% python3 -q
>>> import numpy as np
>>> from numpy import linalg as LA
>>> np.set_printoptions(precision=2, suppress=True, linewidth=200)
>>> def rnd(a):
...     return np.round(a, 2) + 0
... 
>>> W0 = np.array([[1, 0, 0, 0, 0],
...     [0, 1, 0, 0, 0],
...     [2, 0, 1, 0, 0],
...     [2, 1, 0, 1, 0],
...     [1, 1, 2, 0, 1]])
>>> rng = np.random.default_rng(7552)
>>> idx = rng.permutation(5)
>>> idx
array([4, 2, 3, 0, 1])
>>> M2 = W0[idx][:, idx]
>>> np.diag(M2)
array([1, 1, 1, 1, 1])
>>> np.allclose(M2, W0)
False
>>> M2
array([[1, 2, 0, 1, 1],
       [0, 1, 0, 2, 0],
       [0, 0, 1, 2, 1],
       [0, 0, 0, 1, 0],
       [0, 0, 0, 0, 1]])
>>> rnd(LA.det(M2)), rnd(LA.det(W0[idx]))
(np.float64(1.0), np.float64(1.0))
>>> x0 = np.array([4, -5, 3, -1, 3])
>>> (W0 @ x0).argmax()
np.int64(2)
>>> np.einsum("ij,j->i", W0, x0)
array([ 4, -5, 11,  2,  8])
>>> W0 @ (2 * x0)
array([  8, -10,  22,   4,  16])
>>> ev, V = LA.eig(W0)
>>> W0 @ V[:, 0] - ev[0] * V[:, 0]
array([0., 0., 0., 0., 0.])
>>> rnd(np.sort(LA.eigvals(W0.T)))
array([1., 1., 1., 1., 1.])
>>> rnd(np.sort(LA.eigvals(LA.inv(W0))))
array([1., 1., 1., 1., 1.])
>>> arr = np.load("block9.npy")
>>> arr
array([[1, 0, 0, 0],
       [0, 0, 0, 1],
       [0, 0, 1, 0],
       [0, 1, 0, 0]])
>>> rnd(np.abs(LA.eigvals(arr)).max())
np.float64(1.0)
>>> rnd(LA.det(arr))
np.float64(-1.0)
>>> arr @ arr
array([[1, 0, 0, 0],
       [0, 1, 0, 0],
       [0, 0, 1, 0],
       [0, 0, 0, 1]])
>>> np.trace(arr)
np.int64(2)
>>> rnd(np.sort(np.abs(LA.eigvals(arr))))
array([1., 1., 1., 1.])
>>> (arr - arr.T) / 2
array([[0., 0., 0., 0.],
       [0., 0., 0., 0.],
       [0., 0., 0., 0.],
       [0., 0., 0., 0.]])
>>> x0 = np.array([-2, 2, 1, 0])
>>> (arr @ x0).argmax()
np.int64(3)
>>> LA.norm(arr @ x0) <= LA.norm(arr, 2) * LA.norm(x0) + 1e-9
np.True_
>>> arr @ (2 * x0)
array([-4,  0,  2,  4])
>>> arr @ np.ones(4)
array([1., 1., 1., 1.])
>>> np.sign((arr @ x0).round(6))
array([-1,  0,  1,  1])
>>> np.einsum("ij,j->i", arr, x0)
array([-2,  0,  1,  2])
>>> arr * x0
array([[-2,  0,  0,  0],
       [ 0,  0,  0,  0],
       [ 0,  0,  1,  0],
       [ 0,  2,  0,  0]])
